% python3 -q
>>> import numpy as np
>>> from numpy import linalg as LA
>>> np.set_printoptions(precision=2, suppress=True, linewidth=160, sign=" ")
>>> X = np.loadtxt("dump.csv", delimiter=",")
>>> print(X)
[[-3.  3. -3.  3. -3.  3.]
 [-1. -1. -1. -1. -1. -1.]
 [ 3. -2.  3. -2.  3. -2.]
 [-3.  3. -3.  3. -3.  3.]
 [-1. -1. -1. -1. -1. -1.]
 [ 3. -2.  3. -2.  3. -2.]]
>>> print((X + X.T) / 2)
[[-3.   1.   0.   0.  -2.   3. ]
 [ 1.  -1.  -1.5  1.  -1.  -1.5]
 [ 0.  -1.5  3.  -2.5  1.   0.5]
 [ 0.   1.  -2.5  3.  -2.   0.5]
 [-2.  -1.   1.  -2.  -1.   1. ]
 [ 3.  -1.5  0.5  0.5  1.  -2. ]]
>>> print(X @ X)
[[ 0.  0.  0.  0.  0.  0.]
 [ 2.  0.  2.  0.  2.  0.]
 [-1.  0. -1.  0. -1.  0.]
 [ 0.  0.  0.  0.  0.  0.]
 [ 2.  0.  2.  0.  2.  0.]
 [-1.  0. -1.  0. -1.  0.]]
>>> print(round(LA.det(X), 2))
0.0
>>> print(np.allclose(X @ X.T, X.T @ X))
False
>>> print(round(float(np.abs(LA.eigvals(X)).max()), 2))
1.0
>>> print(np.allclose(X, X.T))
False
>>> print(np.unique(X.round(6), axis=0).shape)
(3, 6)
>>> print(np.allclose(X[:-1].T @ LA.lstsq(X[:-1].T, X[-1])[0], X[-1]))
True
>>> print(np.argsort(-LA.norm(X, axis=0).round(6), kind="stable")[:3])
[ 0  2  4]
>>> print(LA.cond(X) > 100)
True
>>> print(np.round(LA.norm(X, 2) / LA.norm(X), 2))
0.96
>>> r0 = np.array([3, 3, 2, 0, 3, 3]) + 0.5
>>> M = np.outer(r0, r0) / (r0 @ r0)
>>> print(M.round(2) + 0)
[[ 0.22  0.22  0.16  0.03  0.22  0.22]
 [ 0.22  0.22  0.16  0.03  0.22  0.22]
 [ 0.16  0.16  0.11  0.02  0.16  0.16]
 [ 0.03  0.03  0.02  0.    0.03  0.03]
 [ 0.22  0.22  0.16  0.03  0.22  0.22]
 [ 0.22  0.22  0.16  0.03  0.22  0.22]]
>>> other = np.array([[4, 4], [2, 3], [1, 5], [4, 3], [1, 2], [1, 4]])
>>> print(np.vstack([M, other.T]).shape)
(8, 6)
>>> print(LA.matrix_rank(M @ other))
1
>>> print(np.einsum("ik,kj->ij", M, other))
[[ 2.05  3.75]
 [ 2.05  3.75]
 [ 1.46  2.68]
 [ 0.29  0.54]
 [ 2.05  3.75]
 [ 2.05  3.75]]
>>> print(np.einsum("ik,kj->ji", M, other))
[[ 2.05  2.05  1.46  0.29  2.05  2.05]
 [ 3.75  3.75  2.68  0.54  3.75  3.75]]
>>> print(M @ other)
[[ 2.05  3.75]
 [ 2.05  3.75]
 [ 1.46  2.68]
 [ 0.29  0.54]
 [ 2.05  3.75]
 [ 2.05  3.75]]
>>> G = M.T @ M
>>> print(np.round(np.diag(G), 2) + 0)
[ 0.22  0.22  0.11  0.    0.22  0.22]
>>> print(np.round(LA.svd(M, compute_uv=False) ** 2, 2) + 0)
[ 1.  0.  0.  0.  0.  0.]
>>> print(LA.matrix_rank(G))
1
>>> print(np.allclose(G, G.T))
True
>>> print(round(float(np.trace(G)), 2), round(float((M ** 2).sum()), 2))
1.0 1.0
>>> def softmax(z):
...     e = np.exp(z - z.max(axis=-1, keepdims=True))
...     return e / e.sum(axis=-1, keepdims=True)
... 
>>> print(softmax(M).sum(axis=1))
[ 1.  1.  1.  1.  1.  1.]
>>> print(softmax(M[5]))
[ 0.17  0.17  0.16  0.14  0.17  0.17]
>>> att = M @ M.T / np.sqrt(6)
>>> print(softmax(att)[5] @ M)
[ 0.18  0.18  0.13  0.03  0.18  0.18]
>>> K = np.load("w.npy")
>>> print(K)
[[ -0.8  -0.1   0.7  -0.3   0. ]
 [ -0.3  -1.    1.    0.2  -0.9]
 [  0.5   2.   -0.3   1.   -1.9]
 [  1.5   1.7   0.9   1.2  -1. ]
 [  0.8  -1.    0.6  -0.7  -0.6]
 [ -2.8  -0.1  -0.6   0.8  -1.2]
 [ -1.   -0.5   0.8   0.1  -1.1]
 [ -0.6  -0.7  -1.    0.8  -0.2]
 [  0.6   1.9   0.2   2.8  -1.3]
 [  0.2  -1.6  -0.9   0.4   1.1]
 [  4.    0.  -10.    7.    1. ]
 [  0.    2.2   0.7  -1.9   1. ]
 [ -1.9  -1.5   0.4   1.4   0.3]
 [  1.5   1.2  -0.2  -0.1   0.4]
 [  0.3  -0.6   0.1   0.1  -1.4]
 [  1.2   0.2  -1.5   1.6  -0.8]
 [ -0.3   1.    0.6   0.6  -0.3]
 [  1.7   0.7   1.2  -0.2   0.4]
 [  0.7  -0.6   0.6   1.2   2. ]
 [ -1.8   1.5   0.4   0.1   0.3]]
>>> vec = np.array([-4, 4, 0, -3, 3])
>>> h = np.maximum(K @ vec, 0)
>>> print(np.maximum(K @ (3 * vec), 0))
[ 11.1   0.    0.    0.    0.   14.4   0.    0.    0.    0.    0.   52.5   0.    0.9   0.    0.    7.5   0.    0.   41.4]
>>> print(np.flatnonzero(h > 1e-9))
[  0   5  11  13  16  19]
>>> feats = np.load("data.npy")
>>> print(feats)
[[ 4.3  0.   9.   2.   5.   5. ]
 [ 9.   6.3  2.   8.   3.   5. ]
 [ 1.   4.   9.3  9.   9.   6. ]
 [ 2.   6.   8.   2.3  5.   8. ]
 [ 5.   7.   7.   5.   0.3  2. ]
 [ 4.   0.   9.   2.   5.   5.3]]
>>> LA.determinant(feats)
Traceback (most recent call last):
  File "<python-input-44>", line 1, in <module>
    LA.determinant(feats)
    ^^^^^^^^^^^^^^
AttributeError: module 'numpy.linalg' has no attribute 'determinant'
>>> print(np.trace(feats))
27.8
>>> print(np.abs(LA.svd(feats)[2][-1]))
[ 0.21  0.33  0.07  0.4   0.65  0.51]
>>> print(round(float(LA.norm(feats, 2) / LA.norm(feats)), 2))
0.9
>>> other = LA.inv(feats)
>>> print(np.round(LA.inv(other), 2) + 0)
[[ 4.3  0.   9.   2.   5.   5. ]
 [ 9.   6.3  2.   8.   3.   5. ]
 [ 1.   4.   9.3  9.   9.   6. ]
 [ 2.   6.   8.   2.3  5.   8. ]
 [ 5.   7.   7.   5.   0.3  2. ]
 [ 4.   0.   9.   2.   5.   5.3]]
>>> print(round(LA.slogdet(feats)[0], 2))
1.0
>>> print(round(float(LA.cond(feats)), 2))
202.29
>>> print(np.round(feats @ other, 2) + 0)
[[ 1.  0.  0.  0.  0.  0.]
 [ 0.  1.  0.  0.  0.  0.]
 [ 0.  0.  1.  0.  0.  0.]
 [ 0.  0.  0.  1.  0.  0.]
 [ 0.  0.  0.  0.  1.  0.]
 [ 0.  0.  0.  0.  0.  1.]]
>>> print(np.round(softmax(feats[4]), 2) + 0)
[ 0.06  0.44  0.44  0.06  0.    0.  ]
>>> print(np.round(softmax(10 * feats[4]), 2) + 0)
[ 0.   0.5  0.5  0.   0.   0. ]
>>> att = feats @ feats.T / np.sqrt(6)
>>> print(softmax(att)[4] @ feats)
[ 2.59  4.6   7.95  8.54  7.38  5.54]
>>> E = np.array([[-0.8, 1.7, -0.2, 0.4],
...     [-1.4, 0.4, 1.2, -1.2],
...     [1.3, -0.3, -0.4, -2.1]])
>>> print(softmax(E[0]))
[ 0.05  0.66  0.1   0.18]
>>> att = E @ E.T / np.sqrt(4)
>>> print(softmax(att)[0] @ E)
[-0.84  1.36  0.08 -0.02]
>>> print(softmax(att).round(6).argmax(axis=1))
[ 0  1  2]
>>> print(round(float(LA.norm(E[2], 1)), 2), round(LA.norm(E[2], np.inf), 2))
4.1 2.1
>>> print(round(float(LA.norm(E, 2)), 2))
2.79
>>> print(round(LA.norm(E, 1), 2), round(float(LA.norm(E, np.inf)), 2))
3.7 4.2
>>> print(LA.norm(E, axis=0))
[ 2.07  1.77  1.28  2.45]
>>> print(round(float(LA.norm(E, "nuc")), 2))
6.51
>>> print(np.round(LA.norm(E[2] - E[0]), 2))
3.83
>>> print(E[2] @ E[0])
-2.31
>>> print(LA.norm(E, axis=1))
[ 1.93  2.24  2.52]
>>> print(round(LA.norm(E) ** 2 / LA.norm(E, 2) ** 2, 2))
1.94
>>> mat = np.loadtxt("test15.csv", delimiter=",")
>>> print(mat)
[[ 0.   -0.47  0.82]
 [ 0.08 -0.48 -0.55]
 [-0.38 -0.14 -0.08]
 [-0.67 -0.49 -0.12]
 [ 0.63 -0.54 -0.1 ]]
>>> Uu, sv = LA.svd(mat)
Traceback (most recent call last):
  File "<python-input-73>", line 1, in <module>
    Uu, sv = LA.svd(mat)
    ^^^^^^
ValueError: too many values to unpack (expected 2)
>>> Uu, sv, Vt = LA.svd(mat, full_matrices=False)
>>> print(np.cumsum(sv ** 2) / np.sum(sv ** 2))
[ 0.33  0.67  1.  ]
>>> print(Uu.shape, sv.shape, Vt.shape)
(5, 3) (3,) (3, 3)
>>> print(np.round(Uu.T @ Uu, 2) + 0)
[[ 1.  0.  0.]
 [ 0.  1.  0.]
 [ 0.  0.  1.]]
>>> print(sv / sv[0])
[ 1.  1.  1.]
>>> data = np.loadtxt("block5.csv", delimiter=",")
>>> print(data)
[[  0.   0.   0.   0.]
 [  5.   0.   2.  -5.]
 [ 15.   0.   6. -15.]
 [ 10.   0.   4. -10.]
 [  0.   0.   0.   0.]]
>>> Uu, sv, Vt = LA.svd(data)
>>> print(np.argmax(sv[:-1] / (sv[1:] + 1e-6)) + 1)
1
>>> other = Uu[:, :1] @ np.diag(sv[:1]) @ Vt[:1]
>>> print(LA.matrix_rank(other))
1
>>> print(np.round(LA.norm(data - other, 2), 2), round(float(sv[1]), 2))
0.0 0.0
>>> print(other)
[[  0.   0.   0.   0.]
 [  5.   0.   2.  -5.]
 [ 15.   0.   6. -15.]
 [ 10.   0.   4. -10.]
 [  0.   0.   0.   0.]]
>>> print(E.mean(axis=0))
[-0.3   0.6   0.2  -0.97]
>>> print(E.sum(axis=0))
[-0.9  1.8  0.6 -2.9]
>>> LA.rank(E)
Traceback (most recent call last):
  File "<python-input-89>", line 1, in <module>
    LA.rank(E)
    ^^^^^^^
AttributeError: module 'numpy.linalg' has no attribute 'rank'
>>> print(E.shape)
(3, 4)
>>> print(np.abs(E).max())
2.1
>>> E[3]
Traceback (most recent call last):
  File "<python-input-92>", line 1, in <module>
    E[3]
    ~^^^
IndexError: index 3 is out of bounds for axis 0 with size 3
>>> print(np.unravel_index(np.abs(E).argmax(), E.shape))
(np.int64(2), np.int64(3))
>>> np.zeros(3, 4)
Traceback (most recent call last):
  File "<python-input-94>", line 1, in <module>
    np.zeros(3, 4)
    ~~~~~~~~^^^^^^
TypeError: Cannot interpret '4' as a data type
>>> O, _ = LA.qr(np.array([[0.3, -2.0, 0.3], [-0.3, 0.4, 1.1], [-1.4, 0.5, -0.9]]))
>>> W0 = O[:, :3]
>>> print(W0)
[[-0.21 -0.97 -0.15]
 [ 0.21  0.11 -0.97]
 [ 0.96 -0.23  0.18]]
>>> print(np.round(W0[:, 1] @ W0[:, 0], 2))
0.0
>>> G = W0.T @ W0
>>> print(G.round(2) + 0)
[[ 1.  0.  0.]
 [ 0.  1.  0.]
 [ 0.  0.  1.]]
>>> print((W0 @ W0.T).shape)
(3, 3)
>>> print(LA.matrix_rank(G))
3
>>> print(LA.eigvalsh(G)[::-1])
[ 1.  1.  1.]
>>> r0 = np.array([0, 0, 2])
>>> other = W0 + np.outer(r0, np.eye(3)[2])
>>> print(other)
[[-0.21 -0.97 -0.15]
 [ 0.21  0.11 -0.97]
 [ 0.96 -0.23  2.18]]
>>> print(LA.matrix_rank(other - W0))
1
>>> print(np.round(LA.det(other) / LA.det(W0), 2), round(float(1 + LA.solve(W0, r0)[2]), 2))
1.35 1.35
>>> other = np.array([[0, 2], [0, 3]])
>>> Z = np.kron(other, W0)
>>> print(Z)
[[-0.   -0.   -0.   -0.41 -1.93 -0.3 ]
 [ 0.    0.   -0.    0.41  0.22 -1.95]
 [ 0.   -0.    0.    1.91 -0.46  0.35]
 [-0.   -0.   -0.   -0.62 -2.9  -0.45]
 [ 0.    0.   -0.    0.62  0.32 -2.92]
 [ 0.   -0.    0.    2.87 -0.69  0.53]]
